% python3 -q
>>> import numpy as np
>>> np.set_printoptions(precision=1, suppress=True, linewidth=200)
>>> def rd(a):
...     return np.round(a, 1) + 0
... 
>>> q, _ = np.linalg.qr(np.array([[1.3, 2.2, -1.9, -0.2, 0.5, 1.0],
...     [-1.1, -0.4, 0.5, 0.6, -1.5, -0.3],
...     [0.5, -0.1, 0.3, 0.1, 0.4, -0.9],
...     [-1.4, 1.9, -0.1, -0.3, -1.4, -0.8],
...     [0.3, -1.5, -0.8, 2.1, 2.0, 0.1],
...     [0.1, 0.8, -0.9, 0.6, -0.6, 0.7]]))
>>> vals = np.array([2, 3, 3, 1, 3, 3])
>>> J = q @ np.diag(vals) @ q.T
>>> print(rd(J))
[[ 2.7  0.3 -0.1  0.3 -0.1  0. ]
 [ 0.3  2.6 -0.4 -0.4  0.  -0.1]
 [-0.1 -0.4  1.4 -0.2 -0.4 -0.4]
 [ 0.3 -0.4 -0.2  2.6  0.  -0.1]
 [-0.1  0.  -0.4  0.   2.9 -0.1]
 [ 0.  -0.1 -0.4 -0.1 -0.1  2.9]]
>>> # symmetric
>>> x = np.ones(6)
>>> for _ in range(5):
...     x = J @ x
...     x /= np.linalg.norm(x)
...     print(round(x @ J @ x, 1))
... 
2.8
3.0
3.0
3.0
3.0
>>> print(rd(x))
[ 0.6  0.3 -0.3  0.4  0.4  0.4]
>>> print(rd(np.linalg.eigvalsh(J)[-1]))
3.0
>>> cent = np.array([[-1.1, 0.0, 1.2]])
>>> rng = np.random.default_rng(11292)
>>> X = np.array([[1],
...     [2],
...     [4],
...     [5],
...     [4],
...     [2],
...     [0],
...     [5],
...     [5],
...     [5],
...     [4],
...     [1],
...     [4],
...     [4],
...     [1],
...     [2],
...     [2],
...     [0]]) @ cent + 0.1 * rng.normal(size=(18, 3))
>>> print(rd(X))
[[-1.   0.1  1.2]
 [-2.1 -0.1  2.2]
 [-4.5  0.1  5. ]
 [-5.6  0.   6. ]
 [-4.2  0.   4.8]
 [-2.2  0.1  2.3]
 [-0.1  0.1 -0.2]
 [-5.6 -0.2  5.8]
 [-5.5 -0.1  5.9]
 [-5.5  0.   6. ]
 [-4.3  0.   4.6]
 [-1.3  0.1  1.2]
 [-4.3  0.   4.8]
 [-4.5  0.1  4.8]
 [-1.  -0.1  1.2]
 [-2.2 -0.1  2.3]
 [-2.3  0.   2.5]
 [-0.1  0.1  0. ]]
>>> cen = X - X.mean(axis=0)
>>> vecs = np.linalg.svd(cen)[2][:1]
>>> A2 = cen - cen @ vecs.T @ vecs
>>> print(rd(np.cov(cen @ vecs.T, rowvar=False)))
8.4
>>> print(rd(np.linalg.norm(A2) / np.linalg.norm(cen)))
0.0
